>>> import numpy as np
>>> import numpy.linalg as la
>>> np.set_printoptions(precision=2, suppress=True, linewidth=200)
>>> def rd(a):
...     return np.round(a, 2) + 0
... 
>>> data = np.load("a.npy")
>>> print(data)
[[-1 -1 -1 -1]
 [-1 -2 -2 -2]
 [-1 -2 -3 -3]
 [-1 -2 -3 -4]]
>>> # equal to its transpose
>>> np.zeros(4, 4)
Traceback (most recent call last):
  File "<python-input-7>", line 1, in <module>
    np.zeros(4, 4)
    ~~~~~~~~^^^^^^
TypeError: Cannot interpret '4' as a data type
>>> print(data.sum(axis=0))
[ -4  -7  -9 -10]
>>> print(la.matrix_rank(data))
4
>>> print(rd(la.svd(data, compute_uv=False)))
[8.29 1.   0.43 0.28]
>>> print(np.diff(data, axis=0))
[[ 0 -1 -1 -1]
 [ 0  0 -1 -1]
 [ 0  0  0 -1]]
>>> print(np.count_nonzero(data))
16
>>> print(np.abs(data).max())
4
>>> print(data.mean(axis=0))
[-1.   -1.75 -2.25 -2.5 ]
>>> X = np.array([[-1, 2, -3, 5, -4, -5, -3],
...     [-9, 2, -7, 7, -6, 0, -5],
...     [-4, 8, -1, 1, -2, -3, -4],
...     [-8, -9, -3, 5, 2, 5, -9],
...     [-2, 5, 4, 3, -3, -9, 6],
...     [0, 4, -5, 5, 1, -5, 5],
...     [-8, -9, 2, 9, 8, 6, 3]])
>>> t = np.radians(98)
>>> Rm = np.eye(7)
>>> Rm[2, 2] = Rm[3, 3] = np.cos(t)
>>> Rm[2, 3], Rm[3, 2] = -np.sin(t), np.sin(t)
>>> print(rd(Rm))
[[ 1.    0.    0.    0.    0.    0.    0.  ]
 [ 0.    1.    0.    0.    0.    0.    0.  ]
 [ 0.    0.   -0.14 -0.99  0.    0.    0.  ]
 [ 0.    0.    0.99 -0.14  0.    0.    0.  ]
 [ 0.    0.    0.    0.    1.    0.    0.  ]
 [ 0.    0.    0.    0.    0.    1.    0.  ]
 [ 0.    0.    0.    0.    0.    0.    1.  ]]
>>> M2 = X @ Rm.T
>>> print(np.allclose(la.norm(X, axis=1), la.norm(M2, axis=1)))
True
>>> print(np.allclose(X @ X.T, M2 @ M2.T))
True
>>> rng = np.random.default_rng(15)
>>> labels = rng.permutation(7)
>>> M2 = X[:, labels] * rng.choice([-1, 1], 7)
>>> print(M2)
[[-5  3  4 -1 -3  5  2]
 [-7  7  6 -9 -5  0  2]
 [-1  1  2 -4 -4  3  8]
 [-5  3 -2 -8 -9 -5 -9]
 [-3 -4  3 -2  6  9  5]
 [-5  5 -1  0  5  5  4]
 [-9 -2 -8 -8  3 -6 -9]]
>>> left, _, Vt = la.svd(X.T @ M2)
>>> print(rd(left @ Vt))
[[ 0.  0.  0.  1.  0.  0.  0.]
 [ 0.  0.  0.  0.  0.  0.  1.]
 [ 0. -1.  0.  0.  0.  0.  0.]
 [-1.  0.  0.  0.  0.  0.  0.]
 [ 0.  0. -1.  0.  0.  0.  0.]
 [ 0.  0.  0.  0.  0. -1.  0.]
 [ 0.  0.  0.  0.  1.  0.  0.]]
>>> print(labels)
[3 2 4 0 6 5 1]
>>> u = np.array([3, 2])
>>> print(np.cross(X[2, :3], X[5, :3]))
[-36 -20 -16]
>>> print(np.convolve(X[2], u))
[-12  16  13   1  -4 -13 -18  -8]
>>> print(np.correlate(X[2], X[5], "full"))
[-20  60 -49  -2  44 -65  35  -2  -5 -13   8 -16   0]
